In [1]: import numpy as np

In [2]: np.set_printoptions(precision=2, suppress=True, linewidth=120)

In [3]: data = np.load("data.npy")

In [4]: data
Out[4]: 
array([[ 0, -2, -1,  0,  1,  0, -3,  0,  0,  0,  0],
       [ 0,  0,  2,  0,  0,  0,  0,  0,  0,  0,  1],
       [ 0,  3,  0, -3,  0,  0,  1,  0,  0,  0,  0],
       [-2, -3,  0, -2,  0,  0, -3,  0,  0,  0,  0],
       [-3,  0,  1,  0, -1,  0, -1,  0,  0, -2,  0],
       [ 0,  0,  0,  0,  1,  0,  0, -3,  0, -2,  0],
       [ 0,  0, -3,  0, -3,  0,  0,  1,  0,  0,  0],
       [ 0,  0,  0,  1,  2,  0,  0, -3,  0,  0, -3]])

In [5]: B = np.array([[2, 0],
   ...:     [-1, 4],
   ...:     [-5, 5],
   ...:     [5, -5],
   ...:     [4, -5],
   ...:     [3, 4],
   ...:     [-4, 2],
   ...:     [4, 3],
   ...:     [5, -4],
   ...:     [-4, 2],
   ...:     [4, -1]])

In [6]: np.einsum("ik,kj->ji", data, B)
Out[6]: 
array([[ 23,  -6, -22,   1,  -3,   0,   7, -11],
       [-24,   9,  29,  -8,   4, -18,   3, -21]])

In [7]: np.linalg.matrix_rank(data @ B)
Out[7]: np.int64(2)

In [8]: np.einsum("ij->j", data)
Out[8]: array([-5, -2, -1, -4,  0,  0, -6, -5,  0, -4, -2])

In [9]: np.einsum("ij,ij->i", data, data)
Out[9]: array([15,  5, 19, 26, 16, 14, 19, 23])

In [10]: np.vstack([data, B.T]).shape
Out[10]: (10, 11)

In [11]: print(np.einsum("ik,kj->ij", data, B))
[[ 23 -24]
 [ -6   9]
 [-22  29]
 [  1  -8]
 [ -3   4]
 [  0 -18]
 [  7   3]
 [-11 -21]]

In [12]: W = np.array([[-1, 2, 0],
    ...:     [2, -2, 1],
    ...:     [-2, 2, 0],
    ...:     [2, 0, 2],
    ...:     [-1, 2, 1],
    ...:     [-1, 1, -1],
    ...:     [1, -2, 2],
    ...:     [-1, -2, 2],
    ...:     [-1, 0, 1],
    ...:     [2, 1, -2],
    ...:     [-2, -2, -2]])

In [13]: c = np.array([-3, 0, 0])

In [14]: hid = np.maximum(data @ W + c, 0)

In [15]: (hid > 0).astype(int)
Out[15]: 
array([[0, 1, 0],
       [0, 1, 0],
       [0, 0, 0],
       [0, 1, 0],
       [0, 0, 1],
       [0, 1, 0],
       [1, 0, 0],
       [1, 1, 1]])

In [16]: np.linalg.matrix_rank(hid)
Out[16]: np.int64(3)

In [17]: cent = np.array([[0, 1, 1], [0, 1, 1], [3, 0, 2]])

In [18]: W @ cent
Out[18]: 
array([[ 0,  1,  1],
       [ 3,  0,  2],
       [ 0,  0,  0],
       [ 6,  2,  6],
       [ 3,  1,  3],
       [-3,  0, -2],
       [ 6, -1,  3],
       [ 6, -3,  1],
       [ 3, -1,  1],
       [-6,  3, -1],
       [-6, -4, -8]])

In [19]: hid @ cent
Out[19]: 
array([[ 0, 10, 10],
       [ 0,  2,  2],
       [ 0,  0,  0],
       [ 0,  8,  8],
       [ 3,  0,  2],
       [ 0,  6,  6],
       [ 0,  5,  5],
       [12, 22, 30]])

In [20]: (hid @ cent).round(6).argmax(axis=1)
Out[20]: array([1, 1, 0, 1, 0, 1, 1, 2])

In [21]: B = data / np.linalg.norm(data, axis=1, keepdims=True)

In [22]: C2 = B @ B.T

In [23]: (np.abs(C2) > 0.9).astype(int)
Out[23]: 
array([[1, 0, 0, 0, 0, 0, 0, 0],
       [0, 1, 0, 0, 0, 0, 0, 0],
       [0, 0, 1, 0, 0, 0, 0, 0],
       [0, 0, 0, 1, 0, 0, 0, 0],
       [0, 0, 0, 0, 1, 0, 0, 0],
       [0, 0, 0, 0, 0, 1, 0, 0],
       [0, 0, 0, 0, 0, 0, 1, 0],
       [0, 0, 0, 0, 0, 0, 0, 1]])

In [24]: J = np.load("out8.npy")

In [25]: J
Out[25]: 
array([[-1.3 ,  0.27, -0.01, -3.63,  0.44,  0.47, -0.79],
       [ 0.43, -1.78,  0.45,  0.46,  2.85, -0.25, -2.01],
       [ 2.38,  0.49, -1.39, -1.04,  1.75, -0.05,  2.  ],
       [ 1.95, -0.71,  2.69, -0.65, -0.81,  1.83,  0.14],
       [ 0.65, -2.52, -0.16, -1.  , -1.42, -2.46,  0.4 ],
       [-1.95, -0.78,  1.69,  0.2 ,  1.34, -0.25,  2.62],
       [-0.65, -2.25, -1.93,  0.22, -0.44,  2.51,  0.54]])

In [26]: B = J / np.linalg.norm(J, axis=1, keepdims=True)

In [27]: C2 = B @ B.T

In [28]: C2[4].round(2) + 0
Out[28]: array([0., 0., 0., 0., 1., 0., 0.])

In [29]: np.argwhere(np.triu(np.abs(C2) > 0.95, 1))
Out[29]: array([], shape=(0, 2), dtype=int64)

In [30]: B = np.linalg.inv(J)

In [31]: np.round(np.linalg.det(J) * np.linalg.det(B), 2)
Out[31]: np.float64(1.0)

In [32]: np.round(J @ B, 2) + 0
Out[32]: 
array([[1., 0., 0., 0., 0., 0., 0.],
       [0., 1., 0., 0., 0., 0., 0.],
       [0., 0., 1., 0., 0., 0., 0.],
       [0., 0., 0., 1., 0., 0., 0.],
       [0., 0., 0., 0., 1., 0., 0.],
       [0., 0., 0., 0., 0., 1., 0.],
       [0., 0., 0., 0., 0., 0., 1.]])

In [33]: np.linalg.inv(B)
Out[33]: 
array([[-1.3 ,  0.27, -0.01, -3.63,  0.44,  0.47, -0.79],
       [ 0.43, -1.78,  0.45,  0.46,  2.85, -0.25, -2.01],
       [ 2.38,  0.49, -1.39, -1.04,  1.75, -0.05,  2.  ],
       [ 1.95, -0.71,  2.69, -0.65, -0.81,  1.83,  0.14],
       [ 0.65, -2.52, -0.16, -1.  , -1.42, -2.46,  0.4 ],
       [-1.95, -0.78,  1.69,  0.2 ,  1.34, -0.25,  2.62],
       [-0.65, -2.25, -1.93,  0.22, -0.44,  2.51,  0.54]])

In [34]: print(np.round(np.linalg.slogdet(J)[0], 2))
1.0

In [35]: feats = np.load("m.npy")

In [36]: feats
Out[36]: 
array([[ 0.85, -0.85,  0.49, -0.75, -1.45, -1.72, -1.05,  0.75],
       [-1.53, -0.49,  0.38,  1.3 ,  0.63, -0.96, -1.2 ,  1.35],
       [-0.14,  2.22, -0.44, -0.76, -1.56,  0.14,  0.9 , -0.1 ],
       [-1.28, -1.41, -0.68, -1.17, -1.43,  0.18,  0.97,  0.73],
       [-1.22, -1.43, -1.86, -0.6 ,  0.18, -0.42, -1.21,  0.14],
       [ 0.41,  1.22, -0.91,  1.67, -0.63,  0.36,  1.74, -0.42],
       [ 1.1 ,  1.27,  1.02,  0.36,  1.77, -0.41,  0.02,  1.3 ],
       [ 1.9 ,  0.52, -1.28, -0.86,  0.37, -0.47,  1.53,  0.23],
       [-0.17,  0.87, -1.02,  1.13, -0.45,  1.25,  1.86,  0.82],
       [-0.76,  1.23,  1.41, -0.9 ,  0.59, -0.71,  1.23,  1.32],
       [-0.01, -1.25,  1.37,  1.51,  0.71, -1.36,  0.4 ,  0.87],
       [-0.44,  0.1 ,  0.4 , -0.51, -2.37, -0.15, -1.25,  1.08],
       [ 0.92, -0.31, -0.26, -0.97, -0.59,  1.28,  0.17, -2.25],
       [-0.28,  0.83, -0.39,  1.95, -1.15,  0.18, -1.71,  0.08],
       [ 0.94, -0.51, -1.98,  0.68,  0.37,  1.38, -0.27,  1.16],
       [ 0.94, -0.61,  1.97,  0.66, -0.67, -1.68, -0.25, -0.3 ],
       [-0.21,  0.82,  1.22,  1.31,  0.44,  2.03,  0.6 , -0.63],
       [-0.2 ,  1.19, -0.4 ,  1.85,  0.89, -0.9 , -1.35, -0.75],
       [ 1.48, -0.14, -0.78, -0.62, -0.04, -0.1 , -2.31,  0.64],
       [-0.7 ,  0.57,  0.17,  0.26,  1.9 ,  1.33,  0.03,  1.64],
       [ 0.32,  0.53,  0.15, -1.11,  1.87,  1.38, -0.23,  1.39],
       [ 2.27,  0.64,  0.26,  0.61,  0.97, -1.08,  0.44, -0.84],
       [ 0.64,  1.22, -0.4 ,  1.4 ,  1.15,  1.04, -1.41,  0.77],
       [-0.22, -1.34, -0.2 , -2.59,  0.03,  0.11, -0.42,  0.45],
       [-0.42, -2.1 , -0.5 , -1.43, -0.18,  0.32,  0.11,  1.4 ],
       [ 0.29, -1.18,  2.19,  0.66, -1.36, -0.43,  0.31,  0.39],
       [-2.1 , -0.73, -1.01,  0.03, -0.91,  0.82, -1.24,  0.13],
       [-0.54,  0.94,  0.24,  0.63,  1.02,  2.16, -0.78, -1.03],
       [-0.04, -1.18,  1.38, -1.58,  1.13, -0.18,  0.62,  1.25]])

In [37]: Xs = (feats - feats.mean(axis=0)) / feats.std(axis=0)

In [38]: Xs.std(axis=0)
Out[38]: array([1., 1., 1., 1., 1., 1., 1., 1.])

In [39]: np.argwhere(np.abs(Xs) > 2)
Out[39]: 
array([[ 2,  1],
       [11,  4],
       [12,  7],
       [18,  6],
       [21,  0],
       [23,  3],
       [25,  2],
       [26,  0]])

In [40]: c = np.linalg.lstsq(np.delete(Xs, 6, axis=1), Xs[:, 6])[0]

In [41]: c
Out[41]: array([ 0.14,  0.2 ,  0.18, -0.19, -0.07,  0.14,  0.04])

In [42]: m1 = np.load("a.npy")

In [43]: m1
Out[43]: 
array([[0, 1, 0, 0],
       [0, 0, 1, 0],
       [0, 0, 0, 1],
       [1, 0, 0, 0]])

In [44]: x = np.array([0, 3, 0, 3])

In [45]: print(np.sort(np.abs(np.degrees(np.angle(np.linalg.eigvals(m1))))))
[  0.  90.  90. 180.]

In [46]: round(float(np.linalg.det(m1)), 2)
Out[46]: -1.0

In [47]: np.linalg.inv(m1)
Out[47]: 
array([[0., 0., 0., 1.],
       [1., 0., 0., 0.],
       [0., 1., 0., 0.],
       [0., 0., 1., 0.]])

In [48]: np.round(np.linalg.norm(x), 2), round(float(np.linalg.norm(m1 @ x)), 2)
Out[48]: (np.float64(4.24), 4.24)

In [49]: print(m1.T @ (m1 @ x))
[0 3 0 3]

In [50]: [p for p in range(1, 25) if np.allclose(np.linalg.matrix_power(m1, p), np.eye(4))]
Out[50]: [4, 8, 12, 16, 20, 24]

In [51]: P = np.triu(np.array([[6, 0, 9, 3], [9, 9, 0, -2], [9, -8, 2, 0], [1, 5, -4, 2]]), 1) + np.eye(4)

In [52]: B = P @ m1 @ np.linalg.inv(P)

In [53]: np.round(np.linalg.det(B), 2)
Out[53]: np.float64(-1.0)

In [54]: np.round(np.poly(B), 2) + 0
Out[54]: array([ 1.,  0.,  0.,  0., -1.])

In [55]: m1.reshape(-1, 2)
Out[55]: 
array([[0, 1],
       [0, 0],
       [0, 0],
       [1, 0],
       [0, 0],
       [0, 1],
       [1, 0],
       [0, 0]])

In [56]: m1.reshape(2, -1)
Out[56]: 
array([[0, 1, 0, 0, 0, 0, 1, 0],
       [0, 0, 0, 1, 1, 0, 0, 0]])

In [57]: t3 = m1.reshape(4, 2, -1)

In [58]: print(t3.sum(axis=1))
[[0 1]
 [1 0]
 [0 1]
 [1 0]]

In [59]: np.einsum("ihd,jhd->hij", t3, t3).shape
Out[59]: (2, 4, 4)

In [60]: t3.transpose(1, 0, 2)
Out[60]: 
array([[[0, 1],
        [0, 0],
        [0, 0],
        [1, 0]],

       [[0, 0],
        [1, 0],
        [0, 1],
        [0, 0]]])

In [61]: rng = np.random.default_rng(1279)

In [62]: B = m1 + rng.integers(-2, 3, (4, 1)) @ rng.integers(-2, 3, (1, 4))

In [63]: B
Out[63]: 
array([[-4, -3,  2,  4],
       [ 2,  2,  0, -2],
       [ 2,  2, -1, -1],
       [ 5,  4, -2, -4]])

In [64]: np.abs(B - m1).sum(axis=1)
Out[64]: array([14,  7,  7, 14])

In [65]: O = m1.astype(float).copy()

In [66]: for j in range(4):
    ...:     O[:, j] -= O[:, :j] @ (O[:, :j].T @ O[:, j])
    ...:     O[:, j] /= np.linalg.norm(O[:, j])
    ...: 

In [67]: O.T @ m1
Out[67]: 
array([[1., 0., 0., 0.],
       [0., 1., 0., 0.],
       [0., 0., 1., 0.],
       [0., 0., 0., 1.]])

In [68]: O.T @ O
Out[68]: 
array([[1., 0., 0., 0.],
       [0., 1., 0., 0.],
       [0., 0., 1., 0.],
       [0., 0., 0., 1.]])

In [69]: print(O)
[[0. 1. 0. 0.]
 [0. 0. 1. 0.]
 [0. 0. 0. 1.]
 [1. 0. 0. 0.]]

In [70]: A = (rng.random((4, 4)) < 0.3) + np.eye(4)

In [71]: A /= A.sum(axis=1, keepdims=True)

In [72]: A
Out[72]: 
array([[1.  , 0.  , 0.  , 0.  ],
       [0.  , 1.  , 0.  , 0.  ],
       [0.  , 0.25, 0.5 , 0.25],
       [0.  , 0.  , 0.  , 1.  ]])

In [73]: round(float(np.linalg.det(A)), 2)
Out[73]: 0.5

In [74]: np.sort(np.linalg.eigvals(A).real)
Out[74]: array([0.5, 1. , 1. , 1. ])

In [75]: A @ A
Out[75]: 
array([[1.  , 0.  , 0.  , 0.  ],
       [0.  , 1.  , 0.  , 0.  ],
       [0.  , 0.38, 0.25, 0.38],
       [0.  , 0.  , 0.  , 1.  ]])

In [76]: (np.linalg.matrix_power((A != 0) + (A.T != 0) + np.eye(4), 4) > 0).astype(int)
Out[76]: 
array([[1, 0, 0, 0],
       [0, 1, 1, 1],
       [0, 1, 1, 1],
       [0, 1, 1, 1]])

In [77]: np.flatnonzero(np.linalg.matrix_power((A != 0) + (A.T != 0) + np.eye(4), 4)[2])
Out[77]: array([1, 2, 3])

In [78]: r0 = np.array([-3, -1, -3])

In [79]: np.cross(data[2, :3], data[0, :3])
Out[79]: array([-3,  0,  0])

In [80]: np.array([np.convolve(row, r0, "same") for row in data])
Out[80]: 
array([[ 6,  5,  7,  0, -1,  6,  3,  9,  0,  0,  0],
       [ 0, -6, -2, -6,  0,  0,  0,  0,  0, -3, -1],
       [-9, -3,  0,  3,  9, -3, -1, -3,  0,  0,  0],
       [11,  9, 15,  2,  6,  9,  3,  9,  0,  0,  0],
       [ 3,  6, -1,  0,  1,  6,  1,  3,  6,  2,  6],
       [ 0,  0,  0, -3, -1, -3,  9,  3, 15,  2,  6],
       [ 0,  9,  3, 18,  3,  9, -3, -1, -3,  0,  0],
       [ 0,  0, -3, -7, -5, -6,  9,  3,  9,  9,  3]])

In [81]: def softmax(z):
    ...:     e = np.exp(z - z.max(axis=-1, keepdims=True))
    ...:     return e / e.sum(axis=-1, keepdims=True)
    ...: 

In [82]: softmax(data).sum(axis=1)
Out[82]: array([1., 1., 1., 1., 1., 1., 1., 1.])

In [83]: np.round(softmax(data[6] + 4), 2) + 0
Out[83]: array([0.09, 0.09, 0.  , 0.09, 0.  , 0.09, 0.09, 0.25, 0.09, 0.09, 0.09])

In [84]: att = data @ data.T / np.sqrt(11)

In [85]: np.round(softmax(att)[6] @ data, 2) + 0
Out[85]: array([-0.02, -0.01, -2.96, -0.02, -2.96,  0.  , -0.02,  0.98,  0.  , -0.01,  0.  ])

In [86]: lab = rng.permutation(4)

In [87]: lab
Out[87]: array([1, 0, 3, 2])

In [88]: B = A[lab][:, lab]

In [89]: np.trace(B)
Out[89]: np.float64(3.5)

In [90]: np.diag(B)
Out[90]: array([1. , 1. , 1. , 0.5])

In [91]: E = np.load("dump.npy")

In [92]: E
Out[92]: 
array([[ 1,  2,  6,  5,  1,  6],
       [-1,  0,  4,  3, -1,  4],
       [-1,  0,  4,  3, -1,  4],
       [-1,  0,  4,  3, -1,  4],
       [-1,  0,  4,  3, -1,  4],
       [ 1,  2,  6,  5,  1,  6]])

In [93]: Uu, s, Vt = np.linalg.svd(E)

In [94]: V = Vt[:(s > 1e-8).sum()]

In [95]: x = E[5] + 2 * E[3] + rng.integers(2) * np.eye(6)[0]

In [96]: print(x)
[ 0.  2. 14. 11. -1. 14.]

In [97]: V.T @ V
Out[97]: 
array([[ 0.38,  0.29, -0.05,  0.04,  0.38, -0.05],
       [ 0.29,  0.24,  0.04,  0.09,  0.29,  0.04],
       [-0.05,  0.04,  0.38,  0.29, -0.05,  0.38],
       [ 0.04,  0.09,  0.29,  0.24,  0.04,  0.29],
       [ 0.38,  0.29, -0.05,  0.04,  0.38, -0.05],
       [-0.05,  0.04,  0.38,  0.29, -0.05,  0.38]])

In [98]: F = np.loadtxt("sample0.csv", delimiter=",")

In [99]: F
Out[99]: 
array([[ 0.93, -0.23,  0.1 ,  0.05],
       [-0.23,  0.23,  0.32,  0.16],
       [ 0.1 ,  0.32,  0.87, -0.07],
       [ 0.05,  0.16, -0.07,  0.97]])

In [100]: np.unique(F.round(6), axis=0).shape
Out[100]: (4, 4)

In [101]: np.linalg.lstsq(F[:-1].T, F[-1])[2]
Out[101]: np.int32(3)

In [102]: np.abs(np.diag(np.linalg.qr(F)[1])) > 1e-9
Out[102]: array([ True,  True,  True, False])

In [103]: np.allclose(F[:-1].T @ np.linalg.lstsq(F[:-1].T, F[-1])[0], F[-1])
Out[103]: True

In [104]: print(round(np.trace(np.linalg.pinv(F) @ F), 2))
3.0

In [105]: F @ np.linalg.pinv(F) @ F
Out[105]: 
array([[ 0.93, -0.23,  0.1 ,  0.05],
       [-0.23,  0.23,  0.32,  0.16],
       [ 0.1 ,  0.32,  0.87, -0.07],
       [ 0.05,  0.16, -0.07,  0.97]])
